>>> import numpy as np
>>> import numpy.linalg as la
>>> np.set_printoptions(suppress=True, linewidth=160)
>>> W0 = np.loadtxt("layer8.csv", delimiter=",")
>>> print(W0)
[[ 0.  0.  0.  0.]
 [ 1.  2. -3.  2.]]
>>> rk = la.matrix_rank(W0)
>>> print(rk)
1
>>> ns = la.svd(W0)[2][rk:].T
>>> print([int(la.matrix_rank(W0[:, :j + 1])) for j in range(4)])
[1, 1, 1, 1]
>>> print(np.round(ns @ ns.T, 2))
[[ 0.94 -0.11  0.17 -0.11]
 [-0.11  0.78  0.33 -0.22]
 [ 0.17  0.33  0.5   0.33]
 [-0.11 -0.22  0.33  0.78]]
>>> print(ns.shape)
(4, 3)
>>> print([int(la.matrix_rank(np.delete(W0, i, axis=0))) for i in range(2)])
[1, 0]
>>> left, sig, vt = la.svd(W0)
>>> print(np.argmax(sig[:-1] / (sig[1:] + 1e-6)) + 1)
1
>>> print(sig.round(2))
[4.24 0.  ]
>>> Y = left[:, :1] @ np.diag(sig[:1]) @ vt[:1]
>>> print(Y.round(2))
[[ 0.  0.  0.  0.]
 [ 1.  2. -3.  2.]]
>>> print(la.matrix_rank(W0, rtol=0.05))
1
>>> X = np.array([[2, 1, 1, 2, 0], [0, 0, 0, 2, 2], [1, 0, 0, 1, 2]])
>>> X[-1] = X[0] + -2 * X[1]
>>> print(X)
[[ 2  1  1  2  0]
 [ 0  0  0  2  2]
 [ 2  1  1 -2 -4]]
>>> left, sig, vt = la.svd(X)
>>> evecs = vt[:(sig > 1e-8).sum()]
>>> rng = np.random.default_rng(777451)
>>> x0 = X[0] + -3 * X[2] + rng.integers(2) * np.eye(5)[2]
>>> print(x0)
[-4. -2. -1.  8. 12.]
>>> print(np.round(np.diag(evecs.T @ evecs), 2))
[0.5  0.13 0.12 0.62 0.62]
>>> print(np.round(evecs.T @ evecs, 2))
[[ 0.5   0.25  0.25  0.25 -0.25]
 [ 0.25  0.13  0.13  0.13 -0.12]
 [ 0.25  0.13  0.12  0.13 -0.12]
 [ 0.25  0.13  0.13  0.62  0.37]
 [-0.25 -0.12 -0.12  0.37  0.62]]
>>> print(la.matrix_rank(np.vstack([X, x0])))
3
>>> print(X[0] @ X[1])
4
>>> print(np.round(la.norm(X, axis=1), 2))
[3.16 2.83 5.1 ]
>>> print(la.norm(X, axis=1).argmax())
2
>>> print(np.round(la.norm(X[0] - X[1]), 2))
3.16
>>> print(np.round(la.norm(X, 2), 2))
5.66
>>> left, sig, vt = la.svd(X)
>>> print(sig.round(2) + 0)
[5.66 3.46 0.  ]
>>> Y = left[:, :2] @ np.diag(sig[:2]) @ vt[:2]
>>> print(la.matrix_rank(Y))
2
>>> X @ X
Traceback (most recent call last):
  File "<python-input-38>", line 1, in <module>
    X @ X
    ~~^~~
ValueError: matmul: Input operand 1 has a mismatch in its core dimension 0, with gufunc signature (n?,k),(k,m?)->(n?,m?) (size 3 is different from 5)
>>> cov = X.T @ X
>>> print(np.round(la.svd(X, compute_uv=False) ** 2, 2) + 0)
[32. 12.  0.]
>>> print(np.diag(cov))
[ 8  2  2 12 20]
>>> print(cov)
[[ 8  4  4  0 -8]
 [ 4  2  2  0 -4]
 [ 4  2  2  0 -4]
 [ 0  0  0 12 12]
 [-8 -4 -4 12 20]]
>>> cent = np.array([[-1.0, 0.5, -0.4, 0.5],
...     [-1.2, -1.3, 0.1, -0.6],
...     [0.8, -1.0, -0.7, -1.1]])
>>> E = np.array([[-3, 1, -2],
...     [-1, 0, -3],
...     [0, -3, 3],
...     [-1, -2, 1],
...     [1, -3, -3],
...     [-3, -2, -1],
...     [3, -1, -3],
...     [-1, 3, 0],
...     [0, -2, -2],
...     [0, 2, -3],
...     [-1, 2, 1],
...     [2, -2, 3],
...     [0, -1, -3],
...     [0, -1, 2],
...     [-3, -1, -1],
...     [3, 3, -3],
...     [-2, -1, 3],
...     [3, 0, -3]]) @ cent + 0.05 * rng.normal(size=(18, 4))
>>> print(E.round(2))
[[ 0.22 -0.76  2.7   0.11]
 [-1.34  2.47  2.56  2.84]
 [ 5.93  0.91 -2.41 -1.56]
 [ 4.18  1.02 -0.43 -0.37]
 [ 0.3   7.35  1.3   5.57]
 [ 4.57  2.08  1.64  0.87]
 [-4.22  5.78  0.8   5.43]
 [-2.57 -4.35  0.73 -2.22]
 [ 0.72  4.62  1.25  3.5 ]
 [-4.79  0.41  2.38  2.14]
 [-0.54 -4.12 -0.06 -2.77]
 [ 2.82  0.61 -3.13 -1.06]
 [-1.12  4.35  1.95  3.88]
 [ 2.77 -0.76 -1.51 -1.64]
 [ 3.41  0.82  1.77  0.16]
 [-8.99  0.58  1.24  3.01]
 [ 5.64 -2.72 -1.4  -3.69]
 [-5.39  4.44  0.86  4.77]]
>>> left, sig, vt = la.svd(E)
>>> print(np.argmax(sig[:-1] / (sig[1:] + 1e-6)) + 1)
3
>>> Y = left[:, :3] @ np.diag(sig[:3]) @ vt[:3]
>>> print(round(la.norm(E - Y, 2), 2), np.round(sig[3], 2))
0.15 0.15
>>> print(np.round(la.norm(E - Y) / la.norm(E), 2))
0.01
>>> print(la.matrix_rank(Y))
3
>>> cent = E[[13, 12]].astype(float)
>>> for _ in range(5):
...     labels = la.norm(E[:, None] - cent, axis=-1).argmin(axis=1)
...     cent = np.array([E[labels == j].mean(axis=0) for j in range(2)])
... 
>>> print(labels)
[0 1 0 0 1 0 1 0 1 1 0 0 1 0 0 1 0 1]
>>> print(cent.round(2))
[[ 2.64 -0.73 -0.21 -1.22]
 [-3.1   3.75  1.54  3.89]]
>>> print(np.bincount(labels))
[10  8]
>>> print(np.round(cent[1] - cent[0], 2))
[-5.75  4.48  1.75  5.11]
>>> x0 = np.array([0, 6, 3, 0])
>>> target = E @ x0
>>> print(np.round(la.pinv(E) @ E, 2) + 0)
[[1. 0. 0. 0.]
 [0. 1. 0. 0.]
 [0. 0. 1. 0.]
 [0. 0. 0. 1.]]
>>> target = target + 0.3 * rng.normal(size=18)
>>> print(target.round(2))
[  3.29  22.67  -1.75   4.89  48.13  16.99  37.87 -23.62  31.49   9.2  -24.7   -5.56  31.77  -8.91   9.67   7.13 -20.12  29.43]
>>> beta, *_ = la.lstsq(E, target)
>>> print([round(float(la.norm(la.solve(E.T @ E + lam * np.eye(4), E.T @ target))), 2) for lam in (0, 1, 10, 100)])
[5.38, 5.34, 5.14, 3.97]
>>> print(np.round(la.norm(target - E @ beta), 2))
0.99
>>> cov = E.T @ E
>>> print(np.round(la.svd(E, compute_uv=False) ** 2, 2))
[460.04 224.98  36.19   0.02]
>>> print(np.round(np.diag(cov), 2))
[293.84 205.82  55.85 165.72]
>>> print(np.round(np.trace(cov), 2), round((E ** 2).sum(), 2))
721.23 721.23
>>> print(np.round(la.eigvalsh(cov)[::-1], 2))
[460.04 224.98  36.19   0.02]
>>> print(cov.round(2))
[[ 293.84  -38.61  -59.46 -117.27]
 [ -38.61  205.82   40.48  168.  ]
 [ -59.46   40.48   55.85   59.1 ]
 [-117.27  168.     59.1   165.72]]
>>> mat = np.load("sample18.npy")
>>> print(mat)
[[ 1.9  -0.4   0.8 ]
 [ 0.17 -0.83  2.36]
 [-0.1  -0.3   2.3 ]
 [ 1.1   0.    1.  ]]
>>> Y = np.c_[mat[:, :1] @ np.array([[1]]), np.array([-3, 0, 3, -2])]
>>> print(Y)
[[ 1.9  -3.  ]
 [ 0.17  0.  ]
 [-0.1   3.  ]
 [ 1.1  -2.  ]]
>>> print(np.round(la.norm(la.qr(mat)[0].T @ Y, axis=0) ** 2 / ((Y ** 2).sum(axis=0) + 1e-12), 2))
[1.   0.89]
>>> print(np.round(la.norm(Y - mat @ la.lstsq(mat, Y)[0], axis=0), 2) + 0)
[0.   1.56]
>>> def softmax(z):
...     e = np.exp(z - z.max(axis=-1, keepdims=True))
...     return e / e.sum(axis=-1, keepdims=True)
... 
>>> print(np.round(softmax(mat[1]), 2))
[0.1  0.04 0.87]
>>> print(np.round(softmax(mat).sum(axis=1), 2))
[1. 1. 1. 1.]
>>> S = mat @ mat.T / np.sqrt(3)
>>> print(np.round(softmax(S), 2))
[[0.51 0.17 0.11 0.21]
 [0.06 0.52 0.36 0.06]
 [0.05 0.48 0.41 0.06]
 [0.32 0.26 0.21 0.21]]
>>> print(softmax(S).round(6).argmax(axis=1))
[0 1 1 0]
>>> x0 = np.array([0, 0, 2])
>>> target = mat @ x0
>>> beta, lr = np.zeros(3), 1 / la.norm(mat, 2) ** 2
>>> for i in range(150):
...     beta -= lr * mat.T @ (mat @ beta - target)
...     if i % 50 == 0: print(i, round(la.norm(mat @ beta - target), 2))
... 
0 0.89
50 0.1
100 0.04
>>> print(round(float(la.cond(mat)), 2))
8.17
>>> Y = np.array([[-9, -7], [-4, 1], [-7, 5]])
>>> print(la.matrix_rank(np.vstack([mat, Y.T])))
3
>>> print(la.matrix_rank(mat @ Y))
2
>>> Y @ mat
Traceback (most recent call last):
  File "<python-input-92>", line 1, in <module>
    Y @ mat
    ~~^~~~~
ValueError: matmul: Input operand 1 has a mismatch in its core dimension 0, with gufunc signature (n?,k),(k,m?)->(n?,m?) (size 4 is different from 2)
>>> print(np.vstack([mat, Y.T]).shape)
(6, 3)
>>> print(np.round(Y.T @ mat.T, 2))
[[-21.1  -14.73 -14.   -16.9 ]
 [ -9.7    9.78  11.9   -2.7 ]]
>>> print(np.round(np.einsum("ik,kj->ji", mat, Y), 2))
[[-21.1  -14.73 -14.   -16.9 ]
 [ -9.7    9.78  11.9   -2.7 ]]
>>> Q, r_ = la.qr(mat)
>>> print(np.round(Q @ r_, 2) + 0)
[[ 1.9  -0.4   0.8 ]
 [ 0.17 -0.83  2.36]
 [-0.1  -0.3   2.3 ]
 [ 1.1   0.    1.  ]]
>>> print(Q.round(2))
[[-0.86 -0.07  0.27]
 [-0.08 -0.9   0.15]
 [ 0.05 -0.36 -0.77]
 [-0.5   0.22 -0.56]]
>>> print(Q.shape, r_.shape)
(4, 3) (3, 3)
>>> print(np.round(np.trace(Q @ Q.T), 2))
3.0
>>> K = np.array([[1.4, -1.1, -1.38],
...     [1.7, 0.8, -1.71],
...     [-1.7, -1.8, 1.71],
...     [-1.5, 0.6, 1.49],
...     [-0.8, -0.3, 0.81],
...     [-1.7, -1.3, 1.73],
...     [0.3, -0.8, -0.31],
...     [-0.1, 1.3, 0.07],
...     [-1.6, 0.0, 1.58],
...     [-0.5, 0.1, 0.5],
...     [-1.4, -1.3, 1.4],
...     [1.6, 1.7, -1.6],
...     [-0.4, 0.2, 0.38],
...     [-0.6, 0.2, 0.6],
...     [0.6, 0.1, -0.6],
...     [-1.7, -1.8, 1.72],
...     [-1.7, 0.1, 1.69],
...     [0.5, -1.6, -0.52],
...     [0.0, 0.6, -0.01]])
>>> left, sig, vt = la.svd(K)
>>> print(np.argmax(sig[:-1] / (sig[1:] + 1e-6)) + 1)
2
>>> Y = left[:, :2] @ np.diag(sig[:2]) @ vt[:2]
>>> print(Y.round(2) + 0)
[[ 1.4  -1.1  -1.38]
 [ 1.7   0.8  -1.71]
 [-1.7  -1.8   1.71]
 [-1.5   0.6   1.49]
 [-0.8  -0.3   0.81]
 [-1.71 -1.3   1.72]
 [ 0.31 -0.8  -0.3 ]
 [-0.09  1.3   0.08]
 [-1.59  0.    1.59]
 [-0.5   0.1   0.5 ]
 [-1.4  -1.3   1.4 ]
 [ 1.59  1.7  -1.61]
 [-0.39  0.2   0.39]
 [-0.6   0.2   0.6 ]
 [ 0.6   0.1  -0.6 ]
 [-1.7  -1.8   1.72]
 [-1.7   0.1   1.69]
 [ 0.52 -1.6  -0.5 ]
 [ 0.    0.6  -0.01]]
>>> print(round(la.norm(K - Y, 2), 2), round(sig[2], 2))
0.04 0.04
>>> print(round(float(la.norm(K - Y) / la.norm(K)), 2))
0.0
>>> print(la.matrix_rank(Y))
2
>>> cov = np.cov(K, rowvar=False)
>>> print(np.argsort(-K.std(axis=0).round(6), kind="stable"))
[2 0 1]
>>> print(cov.shape)
(3, 3)
>>> arr = np.vander(np.arange(3) - 2, 3, increasing=True)
>>> print(arr)
[[ 1 -2  4]
 [ 1 -1  1]
 [ 1  0  0]]
>>> Y = la.inv(arr)
>>> print(np.round(la.det(arr) * Y, 2))
[[ 0.  0.  2.]
 [ 1. -4.  3.]
 [ 1. -2.  1.]]
>>> print(Y)
[[ 0.   0.   1. ]
 [ 0.5 -2.   1.5]
 [ 0.5 -1.   0.5]]
>>> print((np.abs(Y) > 1e-9).astype(int))
[[0 0 1]
 [1 1 1]
 [1 1 1]]
>>> Q, evecs = la.qr(Y[:, :1])[0], la.qr(Y[:, 1:])[0]
>>> sig = la.svd(Q.T @ evecs, compute_uv=False)
>>> print(np.round(np.degrees(np.arccos(sig.clip(0, 1))), 2))
[17.98]
>>> print(round(la.norm(Q @ Q.T - evecs @ evecs.T, 2), 2))
1.0
>>> print(sig.round(2))
[0.95]
>>> print(np.round(np.sort(np.abs(la.eigvals(arr))), 2))
[1. 1. 2.]
>>> print((arr + arr.T) / 2)
[[ 1.  -0.5  2.5]
 [-0.5 -1.   0.5]
 [ 2.5  0.5  0. ]]
>>> print((arr - arr.T) / 2)
[[ 0.  -1.5  1.5]
 [ 1.5  0.   0.5]
 [-1.5 -0.5  0. ]]
>>> print(np.round(la.det(arr), 2))
2.0
>>> print(arr @ arr)
[[ 3  0  2]
 [ 1 -1  3]
 [ 1 -2  4]]
>>> print(np.allclose(arr @ arr.T, arr.T @ arr))
False
>>> print(round(float(np.abs(la.eigvals(arr)).max()), 2))
2.0
>>> labels = rng.permutation(3)
>>> print(labels)
[0 1 2]
>>> Y = arr[labels][:, labels]
>>> print(Y)
[[ 1 -2  4]
 [ 1 -1  1]
 [ 1  0  0]]
>>> print(np.allclose(Y, arr))
True
>>> print(round(la.det(Y), 2), round(float(la.det(arr[labels])), 2))
2.0 2.0
>>> print(np.round(np.sort(np.abs(la.eigvals(Y))), 2))
[1. 1. 2.]
>>> ev, evecs = la.eig(arr)
>>> print(np.round(np.sort(la.eigvals(arr.T)), 2))
[-1. -1.  2.]
>>> print(np.round(np.prod(ev), 2))
2.0
>>> print(np.round(arr @ evecs[:, 0] - ev[0] * evecs[:, 0], 2) + 0)
[0. 0. 0.]
>>> m1 = np.loadtxt("mat.csv", delimiter=",")
>>> print(m1)
[[-2.  3.  2.]
 [ 2. -2.  3.]
 [ 3.  2. -2.]]
>>> Y = np.array([[2, 0, 0], [-2, -1, 1]])
>>> cent = np.kron(Y, m1)
>>> print(cent)
[[-4.  6.  4. -0.  0.  0. -0.  0.  0.]
 [ 4. -4.  6.  0. -0.  0.  0. -0.  0.]
 [ 6.  4. -4.  0.  0. -0.  0.  0. -0.]
 [ 4. -6. -4.  2. -3. -2. -2.  3.  2.]
 [-4.  4. -6. -2.  2. -3.  2. -2.  3.]
 [-6. -4.  4. -3. -2.  2.  3.  2. -2.]]
>>> Y = np.array([[0, -2, -2, -1], [2, -2, 2, 2], [1, 1, 2, -1], [0, -1, 2, 0]])
>>> Y[-1] = Y[0]
>>> J = Y + 0.1 * np.eye(4)
>>> print(J)
[[ 0.1 -2.  -2.  -1. ]
 [ 2.  -1.9  2.   2. ]
 [ 1.   1.   2.1 -1. ]
 [ 0.  -2.  -2.  -0.9]]
>>> Q, evecs = la.qr(J[:, :1])[0], la.qr(J[:, 1:])[0]
>>> sig = la.svd(Q.T @ evecs, compute_uv=False)
>>> print((sig > 0.9).sum())
1
>>> print(sig.round(2))
[1.]
